In [1]: import numpy as np

In [2]: np.set_printoptions(precision=2, suppress=True, linewidth=140)

In [3]: M = np.load("block1.npy")

In [4]: M
Out[4]: 
array([[ 1,  1, -1, -1, -1, -1,  1,  1],
       [ 1,  1,  1,  1, -1, -1, -1, -1],
       [ 1, -1, -1,  1,  1, -1, -1,  1]])

In [5]: u = np.array([-2, 2])

In [6]: np.correlate(M[1], M[2], "full")
Out[6]: array([ 1,  0, -1,  0, -1,  0,  1,  0, -1,  0,  1,  0,  1,  0, -1])

In [7]: np.polyval(u, M[1])
Out[7]: array([0, 0, 0, 0, 4, 4, 4, 4])

In [8]: M2 = M / np.sqrt((M ** 2).mean(axis=1, keepdims=True))

In [9]: M2[2]
Out[9]: array([ 1., -1., -1.,  1.,  1., -1., -1.,  1.])

In [10]: np.linalg.norm(M2, axis=1)
Out[10]: array([2.83, 2.83, 2.83])

In [11]: M - M.mean(axis=1, keepdims=True)
Out[11]: 
array([[ 1.,  1., -1., -1., -1., -1.,  1.,  1.],
       [ 1.,  1.,  1.,  1., -1., -1., -1., -1.],
       [ 1., -1., -1.,  1.,  1., -1., -1.,  1.]])

In [12]: np.linalg.matrix_rank(M2) == np.linalg.matrix_rank(M)
Out[12]: np.True_

In [13]: x0 = np.array([3, 3, 1, 2, 1, 0, 0, 3])

In [14]: h1 = np.maximum(M @ x0, 0)

In [15]: M.T @ h1
Out[15]: array([ 15,   5,  -5,   5,  -5, -15,  -5,   5])

In [16]: M * (h1 > 1e-9)[:, None]
Out[16]: 
array([[ 1,  1, -1, -1, -1, -1,  1,  1],
       [ 1,  1,  1,  1, -1, -1, -1, -1],
       [ 1, -1, -1,  1,  1, -1, -1,  1]])

In [17]: np.maximum(M @ (3 * x0), 0)
Out[17]: array([15, 15, 15])

In [18]: W2 = np.array([[5, 2, 0], [3, 3, 0], [0, 1, 0]])

In [19]: rng = np.random.default_rng(31099)

In [20]: feats = (rng.random((22, 3)) < 0.25) @ W2

In [21]: feats
Out[21]: 
array([[0, 0, 0],
       [3, 3, 0],
       [3, 3, 0],
       [0, 0, 0],
       [8, 6, 0],
       [3, 3, 0],
       [0, 0, 0],
       [3, 3, 0],
       [5, 2, 0],
       [3, 3, 0],
       [0, 0, 0],
       [3, 3, 0],
       [0, 0, 0],
       [5, 2, 0],
       [0, 1, 0],
       [5, 3, 0],
       [5, 2, 0],
       [3, 4, 0],
       [3, 3, 0],
       [0, 0, 0],
       [0, 0, 0],
       [5, 2, 0]])

In [22]: # rows and columns are dependent

In [23]: t3 = np.stack([feats, 2 * feats, feats[::-1]])

In [24]: t3.sum(axis=0)
Out[24]: 
array([[ 5,  2,  0],
       [ 9,  9,  0],
       [ 9,  9,  0],
       [ 3,  3,  0],
       [27, 22,  0],
       [14, 11,  0],
       [ 5,  3,  0],
       [ 9, 10,  0],
       [20,  8,  0],
       [ 9,  9,  0],
       [ 3,  3,  0],
       [ 9,  9,  0],
       [ 3,  3,  0],
       [20,  8,  0],
       [ 3,  6,  0],
       [15,  9,  0],
       [18,  9,  0],
       [17, 18,  0],
       [ 9,  9,  0],
       [ 3,  3,  0],
       [ 3,  3,  0],
       [15,  6,  0]])

In [25]: np.linalg.matrix_rank(t3)
Out[25]: array([2, 2, 2])

In [26]: np.linalg.norm(t3, axis=(1, 2))
Out[26]: array([20.05, 40.1 , 20.05])

In [27]: t3.shape
Out[27]: (3, 22, 3)

In [28]: (t3 @ feats.T).shape
Out[28]: (3, 22, 22)

In [29]: np.linalg.matrix_rank(t3.reshape(3, -1))
Out[29]: np.int64(2)

In [30]: arr = np.load("x.npy")

In [31]: arr
Out[31]: 
array([[ 6.94, 19.45,  8.13],
       [11.46, 21.16,  9.67],
       [ 9.19, 20.36, 10.1 ],
       [11.13, 21.63,  8.96],
       [12.2 , 20.2 ,  9.99],
       [ 8.99, 18.43, 11.06],
       [10.13, 20.01, 10.67],
       [11.16, 20.47, 11.15],
       [10.52, 20.06,  9.44],
       [10.69, 20.68, 10.43],
       [10.92, 18.87,  9.88],
       [10.61, 19.33,  9.87],
       [11.6 , 21.43, 10.34],
       [11.77, 20.28, 10.94],
       [10.25, 19.93, 11.07],
       [11.18, 19.66,  9.3 ]])

In [32]: G = feats.T @ feats

In [33]: np.linalg.eigvalsh(G)[::-1]
Out[33]: array([388.84,  13.16,   0.  ])

In [34]: np.linalg.svd(feats, compute_uv=False) ** 2
Out[34]: array([388.84,  13.16,   0.  ])

In [35]: np.allclose(G, G.T)
Out[35]: True

In [36]: (feats @ feats.T).shape
Out[36]: (22, 22)

In [37]: F = np.array([[0, 0, 2, -4], [1, 1, 0, 0], [2, 2, 0, 0], [1, 1, 2, -4]])

In [38]: M2 = F / np.linalg.norm(F, axis=1, keepdims=True)

In [39]: G = M2 @ M2.T

In [40]: round(float(np.degrees(np.arccos(np.clip(G[1, 3], -1, 1)))), 2)
Out[40]: 72.45

In [41]: (G - 2 * np.eye(4)).round(6).argmax(axis=1)
Out[41]: array([3, 2, 1, 0])

In [42]: G[1]
Out[42]: array([0. , 1. , 1. , 0.3])

In [43]: np.argwhere(np.triu(np.abs(G) > 0.95, 1))
Out[43]: 
array([[0, 3],
       [1, 2]])

In [44]: np.linalg.cond(F) > 100
Out[44]: np.True_

In [45]: np.linalg.matrix_rank(F, rtol=0.1)
Out[45]: np.int64(2)

In [46]: labels = rng.permutation(4)

In [47]: labels
Out[47]: array([3, 2, 0, 1])

In [48]: M2 = F[labels][:, labels]

In [49]: np.round(np.sort(np.abs(np.linalg.eigvals(M2))), 2) + 0
Out[49]: array([0., 0., 1., 4.])

In [50]: J = np.array([[2.0, 2.0, 0.0], [1.0, 1.0, 0.0], [0.0, 0.0, -2.0]])

In [51]: np.kron(np.eye(2, dtype=int), J)
Out[51]: 
array([[ 2.,  2.,  0.,  0.,  0.,  0.],
       [ 1.,  1.,  0.,  0.,  0.,  0.],
       [ 0.,  0., -2.,  0.,  0., -0.],
       [ 0.,  0.,  0.,  2.,  2.,  0.],
       [ 0.,  0.,  0.,  1.,  1.,  0.],
       [ 0.,  0., -0.,  0.,  0., -2.]])

In [52]: np.round(np.linalg.det(J.T), 2)
Out[52]: np.float64(0.0)

In [53]: np.linalg.eigvals(J)
Out[53]: array([ 3.,  0., -2.])

In [54]: np.round(np.linalg.eigvals(J).sum().real, 2)
Out[54]: np.float64(1.0)

In [55]: np.einsum("ij,ji->", J, J)
Out[55]: np.float64(13.0)

In [56]: np.poly(J)
Out[56]: array([ 1., -1., -6.,  0.])

In [57]: np.argsort(-np.linalg.norm(J, axis=0).round(6), kind="stable")[:3]
Out[57]: array([0, 1, 2])

In [58]: np.linalg.cond(J) > 100
Out[58]: np.True_

In [59]: [round(float(x), 2) for x in np.linalg.svd(J, compute_uv=False)[:3]]
Out[59]: [3.16, 2.0, 0.0]

In [60]: round(np.linalg.norm(J, 2) / np.linalg.norm(J), 2)
Out[60]: np.float64(0.85)

In [61]: M2 = J / np.sqrt((J ** 2).mean(axis=1, keepdims=True))

In [62]: M2[2]
Out[62]: array([ 0.  ,  0.  , -1.73])

In [63]: np.linalg.norm(M2, axis=1)
Out[63]: array([1.73, 1.73, 1.73])

In [64]: r = np.linalg.matrix_rank(J)

In [65]: r
Out[65]: np.int64(2)

In [66]: N = np.linalg.svd(J)[2][r:].T

In [67]: np.allclose(J @ N, 0)
Out[67]: True

In [68]: [int(np.linalg.matrix_rank(J[:i])) for i in range(1, len(J) + 1)]
Out[68]: [1, 1, 2]

In [69]: np.linalg.matrix_rank(J.T @ J), np.linalg.matrix_rank(J @ J.T)
Out[69]: (np.int64(2), np.int64(2))

In [70]: N.shape
Out[70]: (3, 1)

In [71]: N[:, 0] / N[np.abs(N[:, 0]).round(6).argmax(), 0]
Out[71]: array([ 1., -1., -0.])

In [72]: N @ N.T
Out[72]: 
array([[ 0.5, -0.5,  0. ],
       [-0.5,  0.5,  0. ],
       [ 0. ,  0. ,  0. ]])

In [73]: E = np.load("run2.npy")

In [74]: E
Out[74]: 
array([[0.5 , 0.  , 0.5 ],
       [0.  , 1.  , 0.  ],
       [0.33, 0.33, 0.33]])

In [75]: # column 2 repeats column 0

In [76]: np.unique(E.round(6), axis=0).shape
Out[76]: (3, 3)

In [77]: np.linalg.lstsq(E[:-1].T, E[-1])[2]
Out[77]: np.int32(2)

In [78]: np.abs(np.diag(np.linalg.qr(E)[1])) > 1e-9
Out[78]: array([ True,  True, False])

In [79]: round(float(np.trace(np.linalg.pinv(E) @ E)), 2)
Out[79]: 2.0

In [80]: labels = rng.permutation(3)

In [81]: labels
Out[81]: array([2, 0, 1])

In [82]: M2 = E[labels][:, labels]

In [83]: np.diag(M2)
Out[83]: array([0.33, 0.5 , 1.  ])

In [84]: np.sort(np.abs(np.linalg.eigvals(M2)))
Out[84]: array([0.  , 0.83, 1.  ])

In [85]: M2
Out[85]: 
array([[0.33, 0.33, 0.33],
       [0.5 , 0.5 , 0.  ],
       [0.  , 0.  , 1.  ]])

In [86]: t3 = np.stack([M2, 2 * M2, M2[::-1]])

In [87]: (t3 @ M2.T).shape
Out[87]: (3, 3, 3)

In [88]: np.linalg.norm(t3, axis=(1, 2))
Out[88]: array([1.35, 2.71, 1.35])

In [89]: x0 = np.array([-2, -1, 3])

In [90]: np.sign((E @ x0).round(6))
Out[90]: array([ 1., -1.,  0.])

In [91]: E * x0
Out[91]: 
array([[-1.  , -0.  ,  1.5 ],
       [-0.  , -1.  ,  0.  ],
       [-0.67, -0.33,  1.  ]])

In [92]: np.einsum("ij,j->i", E, x0)
Out[92]: array([ 0.5, -1. ,  0. ])

In [93]: E @ (2 * x0)
Out[93]: array([ 1., -2.,  0.])

In [94]: (E * x0).sum(axis=1)
Out[94]: array([ 0.5, -1. ,  0. ])

In [95]: (E @ x0).argmax()
Out[95]: np.int64(0)

In [96]: E @ np.ones(3)
Out[96]: array([1., 1., 1.])
